% python3 -q
>>> import numpy as np
>>> from numpy import linalg as LA
>>> np.set_printoptions(precision=2, suppress=True, linewidth=160, legacy="1.25")
>>> A = np.load("w.npy")
>>> A
array([[ -2.09,  -3.58,  17.87,  -0.62,   1.56,  -0.05,   0.77,  -0.09,  -0.23,  -0.48,  -0.59,  -0.15],
       [ -1.85,   4.55,  -0.31,   6.89,  -0.89,  -0.43,   0.46,  -0.47,  -0.42,   0.12,   1.56,   2.54],
       [  4.84,   3.88, -10.09,  -0.93,  -0.24,   0.04,  -0.44,   0.03,  -0.15,  -0.19,  -0.69,  -8.78],
       [ -2.78,  -3.84,  14.14,  -0.58,   0.59,  -0.31,  -0.32,  -0.18,   0.48,  -0.48,  -3.58,  -3.98],
       [  1.23,  -9.42, -12.6 ,   3.87,  -0.6 ,   0.1 ,   0.65,   0.21,   0.21,  -0.78,   3.11,  10.28],
       [ -0.32,   0.11,   9.65,  -3.25,  -1.19,  -0.09,   0.04,   0.12,   0.29,  -0.14,   1.75,   2.64],
       [  2.25,  -5.2 ,  11.39,   0.65,  -0.3 ,  -0.07,   0.96,  -0.18,   0.  ,   0.2 ,  -0.13, -11.83],
       [ -2.45,   1.43,  16.18,  -6.21,   2.21,  -0.35,  -0.56,   0.03,  -0.08,  -0.07,  -3.33,  -2.99],
       [  1.83,   2.93,  -0.75,  -6.57,  -0.37,  -0.35,   1.21,   0.12,   0.42,   0.3 ,   2.98,   0.48],
       [ -1.28,  -0.41,  -3.97,   6.09,  -1.07,   0.22,   1.71,   0.13,   0.64,   1.08,  -1.2 ,  10.92],
       [ -0.86,  -2.5 ,  -8.29,  -2.73,   0.16,  -0.1 ,  -0.1 ,   0.1 ,   0.06,  -0.02,  -0.23,  12.74],
       [ -5.47,   7.78,  -3.38,   1.39,  -1.9 ,   0.28,  -0.22,   0.34,   0.23,  -1.25,   1.63,  -7.12],
       [ -2.36,   4.49,  24.32,  -0.17,  -1.05,  -0.23,   0.78,   0.47,   0.84,   0.63,   0.4 ,  13.57],
       [  3.52,  -1.87,   4.73,  -1.22,   0.11,  -0.2 ,   0.68,  -0.23,  -0.32,   0.72,   0.4 ,  -1.83],
       [ -0.07,   7.5 ,   2.07,   2.25,   1.14,  -0.06,  -0.48,   0.45,   0.38,   0.05,   0.53,   9.6 ],
       [  3.26,   2.73,   1.64,   6.1 ,   0.13,  -0.41,   1.38,  -0.03,  -0.54,   0.56,  -1.28,   7.18],
       [  0.46,  -1.41,   4.58,   5.81,   0.87,  -0.47,   0.54,   0.37,  -0.26,  -1.29,   0.83,  10.48],
       [ -4.5 ,   4.26,  11.54,   9.28,  -0.39,  -0.05,  -0.78,   0.12,   0.71,   1.01,  -0.11,  -0.03],
       [  1.56,   0.32,   9.08,  -5.24,   1.97,   0.31,  -0.26,  -0.08,  -0.16,  -0.49,  -2.13, -12.25],
       [  0.57,   7.12,  12.25,  -1.38,  -0.25,   0.09,  -1.37,   0.19,  -0.6 ,  -0.34,   2.93,  -1.88],
       [  3.  ,   0.79,   7.61,   0.58,   0.66,   0.44,  -0.22,  -0.02,  -0.47,   0.14,  -1.8 ,  -7.69],
       [ -0.97,   0.43,  -6.86,   5.6 ,   0.37,   0.01,  -0.37,  -0.08,  -0.13,  -0.03,   0.37,   3.89],
       [  3.71,  -0.58,  13.05,   1.74,   0.23,  -0.06,   0.66,  -0.21,   0.17,  -0.53,  -3.96,  -1.66],
       [ -2.56,   0.44,  -9.26,  -0.03,  -1.1 ,   0.27,  -0.07,   0.26,   0.12,  -0.41,  -0.79,   6.76],
       [  0.29,   2.5 ,  13.25,  10.68,  -0.56,  -0.26,  -0.33,   0.14,   0.19,   0.95,   1.61,   7.87],
       [ -2.85,   2.03,  -7.23,   7.2 ,   0.59,  -0.38,  -0.18,  -0.04,   0.12,  -1.63,  -0.63,  -1.26],
       [ -2.01,  -7.62,  -6.99,  -0.74,   0.23,   0.29,  -0.33,  -0.4 ,   0.08,  -0.61,   0.21,  -4.  ],
       [ -0.93,  -3.85,  -8.68,  -1.45,  -0.64,  -0.28,   0.46,  -0.08,  -0.19,  -0.79,   0.39,   3.87],
       [ -2.99,  -4.4 ,  13.03,   3.2 ,   0.96,   0.15,   0.5 ,   0.  ,   0.44,  -1.27,  -1.91,  20.39],
       [  5.13,   1.01,  -2.43,  -6.99,   0.51,  -0.73,  -0.37,  -0.11,   0.03,   0.35,  -1.67,   1.83],
       [ -3.97,   0.52,   7.87,   3.26,   0.18,  -0.35,  -0.81,   0.11,  -0.02,  -1.36,  -2.24,  -2.78],
       [ -1.31,   2.92,   0.13,  -2.98,   1.19,   0.37,  -0.02,   0.01,  -0.3 ,  -0.24,  -0.01,  -2.16],
       [ -2.52,  -2.75,   2.95,   3.17,  -0.38,   0.39,  -0.31,   0.09,   0.46,  -1.17,  -0.47,   1.41],
       [ -0.48,   6.09,  -0.15,   7.29,  -1.12,  -0.09,  -0.69,   0.02,   0.08,  -0.36,   0.63,  -1.37],
       [  2.09,  -2.34,   1.49,   0.6 ,   0.51,   0.12,   0.21,   0.19,  -0.21,  -0.2 ,  -3.39, -10.42],
       [  0.22,  -2.66, -19.37,   0.01,  -0.61,   0.15,  -0.35,  -0.06,   0.08,   0.19,  -0.27,  -1.43],
       [ -0.44,   6.71,  16.9 ,  -6.48,   1.9 ,  -0.14,  -0.4 ,  -0.39,  -0.01,  -0.62,  -1.92,   0.71],
       [ -5.17,  -3.55,  -2.18,   1.73,  -1.56,   0.29,   0.34,   0.03,   0.29,   0.56,  -1.51,  -1.6 ],
       [  0.92,  -2.12,  18.48,   4.74,  -1.8 ,   0.25,  -0.55,   0.43,  -0.61,  -0.7 ,  -0.39, -10.61],
       [  2.23,  -2.2 ,   0.54,   5.34,   0.37,  -0.16,  -0.25,   0.04,   0.08,   0.11,   1.43,   3.97],
       [  0.22,  -0.42,   9.3 ,  -5.42,   0.59,   0.43,  -0.39,   0.1 ,  -0.16,   1.18,   2.69,  12.73],
       [  0.48,   4.54, -14.12,   5.98,  -3.17,  -0.32,   0.5 ,   0.63,   0.38,  -0.41,  -1.39,  -0.17],
       [ -0.51,   1.37,   4.8 ,  -2.37,   0.92,  -0.39,   0.63,  -0.04,  -0.54,   0.73,  -0.54,  -4.02],
       [ -2.33,   3.51,   6.32,  -1.91,   1.41,  -0.08,   0.17,   0.03,  -0.17,  -0.66,  -0.84,   1.21]])
>>> Xs = A - A.mean(axis=0)
>>> left, s, VT = LA.svd(Xs, full_matrices=False)
>>> LA.matrix_rank(Xs)
12
>>> np.round(VT[0] * np.sign(VT[0, np.abs(VT[0]).argmax()]), 2) + 0
array([-0.02,  0.06,  0.99, -0.08,  0.04,  0.  , -0.01,  0.  ,  0.  ,  0.01, -0.04, -0.08])
>>> G = np.cov(A, rowvar=False)
>>> np.median(A, axis=0)
array([-0.46,  0.43,  2.51,  0.59,  0.15, -0.07, -0.14,  0.03,  0.04, -0.2 , -0.33, -0.09])
>>> G.round(2) + 0
array([[ 6.5 , -0.58, -2.03, -2.14,  0.31, -0.13,  0.27, -0.06, -0.34,  0.46,  0.04, -3.2 ],
       [-0.58, 15.8 ,  5.42,  0.52, -0.25, -0.23, -0.69,  0.22, -0.03,  0.34,  0.8 , -1.46],
       [-2.03,  5.42, 98.85, -5.81,  3.88, -0.17, -0.47, -0.08, -0.1 ,  0.62, -3.24, -3.13],
       [-2.14,  0.52, -5.81, 20.08, -2.12, -0.07,  0.16,  0.23,  0.26, -0.16,  0.83,  6.04],
       [ 0.31, -0.25,  3.88, -2.12,  1.23, -0.03, -0.09, -0.11, -0.11, -0.07, -0.61, -0.1 ],
       [-0.13, -0.23, -0.17, -0.07, -0.03,  0.08, -0.03,  0.01,  0.  , -0.01,  0.03, -0.29],
       [ 0.27, -0.69, -0.47,  0.16, -0.09, -0.03,  0.41, -0.01,  0.03,  0.1 , -0.02,  1.23],
       [-0.06,  0.22, -0.08,  0.23, -0.11,  0.01, -0.01,  0.05,  0.02, -0.01,  0.08,  0.37],
       [-0.34, -0.03, -0.1 ,  0.26, -0.11,  0.  ,  0.03,  0.02,  0.12,  0.02, -0.02,  0.96],
       [ 0.46,  0.34,  0.62, -0.16, -0.07, -0.01,  0.1 , -0.01,  0.02,  0.49,  0.2 ,  0.7 ],
       [ 0.04,  0.8 , -3.24,  0.83, -0.61,  0.03, -0.02,  0.08, -0.02,  0.2 ,  3.02,  3.85],
       [-3.2 , -1.46, -3.13,  6.04, -0.1 , -0.29,  1.23,  0.37,  0.96,  0.7 ,  3.85, 53.87]])
>>> G.shape
(12, 12)
>>> np.round(np.corrcoef(A[:, 4], A[:, 8])[0, 1], 2)
-0.29
>>> np.corrcoef(A.T)
array([[ 1.  , -0.06, -0.08, -0.19,  0.11, -0.17,  0.17, -0.11, -0.38,  0.26,  0.01, -0.17],
       [-0.06,  1.  ,  0.14,  0.03, -0.06, -0.2 , -0.27,  0.24, -0.02,  0.12,  0.12, -0.05],
       [-0.08,  0.14,  1.  , -0.13,  0.35, -0.06, -0.07, -0.04, -0.03,  0.09, -0.19, -0.04],
       [-0.19,  0.03, -0.13,  1.  , -0.43, -0.06,  0.06,  0.23,  0.17, -0.05,  0.11,  0.18],
       [ 0.11, -0.06,  0.35, -0.43,  1.  , -0.09, -0.13, -0.43, -0.29, -0.09, -0.31, -0.01],
       [-0.17, -0.2 , -0.06, -0.06, -0.09,  1.  , -0.18,  0.09,  0.02, -0.04,  0.06, -0.14],
       [ 0.17, -0.27, -0.07,  0.06, -0.13, -0.18,  1.  , -0.04,  0.13,  0.22, -0.02,  0.26],
       [-0.11,  0.24, -0.04,  0.23, -0.43,  0.09, -0.04,  1.  ,  0.27, -0.05,  0.21,  0.22],
       [-0.38, -0.02, -0.03,  0.17, -0.29,  0.02,  0.13,  0.27,  1.  ,  0.06, -0.03,  0.37],
       [ 0.26,  0.12,  0.09, -0.05, -0.09, -0.04,  0.22, -0.05,  0.06,  1.  ,  0.16,  0.14],
       [ 0.01,  0.12, -0.19,  0.11, -0.31,  0.06, -0.02,  0.21, -0.03,  0.16,  1.  ,  0.3 ],
       [-0.17, -0.05, -0.04,  0.18, -0.01, -0.14,  0.26,  0.22,  0.37,  0.14,  0.3 ,  1.  ]])
>>> W0 = np.loadtxt("sample0.csv", delimiter=",")
>>> W0
array([[ 0.,  0.,  0.,  0.,  0.,  0.,  1.,  0.,  0.],
       [ 2.,  0.,  0.,  0.,  0.,  0.,  0.,  0.,  0.],
       [ 0.,  0.,  0.,  0.,  0., -2.,  0.,  0.,  0.],
       [ 0.,  0.,  0.,  0.,  0.,  0.,  0.,  0., -2.],
       [ 0.,  0.,  0.,  1.,  0.,  0.,  0.,  0.,  0.],
       [ 0.,  0.,  0.,  0.,  0.,  0.,  0.,  0.,  0.],
       [ 0.,  0.,  0.,  0., -1.,  0.,  0.,  0.,  0.],
       [ 0.,  0.,  0.,  0.,  0.,  0.,  0.,  0.,  0.],
       [ 0.,  0.,  0.,  0.,  0.,  0.,  0.,  1.,  0.]])
>>> M2 = np.array([[2, 2, 1],
...     [1, 0, 1],
...     [1, 0, -1],
...     [2, 2, 2],
...     [2, 2, 1],
...     [-1, -1, -1],
...     [2, 0, -2],
...     [-1, 1, -1],
...     [0, -2, 1]])
>>> np.einsum("ij,ij->i", W0, W0)
array([1., 4., 4., 4., 1., 0., 1., 0., 1.])
>>> LA.matrix_rank(W0 @ M2)
3
>>> np.einsum("ij->j", W0)
array([ 2.,  0.,  0.,  1., -1., -2.,  1.,  1., -2.])
>>> np.einsum("ik,kj->ji", W0, M2)
array([[ 2.,  4.,  2.,  0.,  2.,  0., -2.,  0., -1.],
       [ 0.,  4.,  2.,  4.,  2.,  0., -2.,  0.,  1.],
       [-2.,  2.,  2., -2.,  2.,  0., -1.,  0., -1.]])
>>> W0 @ W0.T
array([[1., 0., 0., 0., 0., 0., 0., 0., 0.],
       [0., 4., 0., 0., 0., 0., 0., 0., 0.],
       [0., 0., 4., 0., 0., 0., 0., 0., 0.],
       [0., 0., 0., 4., 0., 0., 0., 0., 0.],
       [0., 0., 0., 0., 1., 0., 0., 0., 0.],
       [0., 0., 0., 0., 0., 0., 0., 0., 0.],
       [0., 0., 0., 0., 0., 0., 1., 0., 0.],
       [0., 0., 0., 0., 0., 0., 0., 0., 0.],
       [0., 0., 0., 0., 0., 0., 0., 0., 1.]])
>>> W0.T @ W0
array([[4., 0., 0., 0., 0., 0., 0., 0., 0.],
       [0., 0., 0., 0., 0., 0., 0., 0., 0.],
       [0., 0., 0., 0., 0., 0., 0., 0., 0.],
       [0., 0., 0., 1., 0., 0., 0., 0., 0.],
       [0., 0., 0., 0., 1., 0., 0., 0., 0.],
       [0., 0., 0., 0., 0., 4., 0., 0., 0.],
       [0., 0., 0., 0., 0., 0., 1., 0., 0.],
       [0., 0., 0., 0., 0., 0., 0., 1., 0.],
       [0., 0., 0., 0., 0., 0., 0., 0., 4.]])
>>> LA.norm(W0, axis=0)
array([2., 0., 0., 1., 1., 2., 1., 1., 2.])
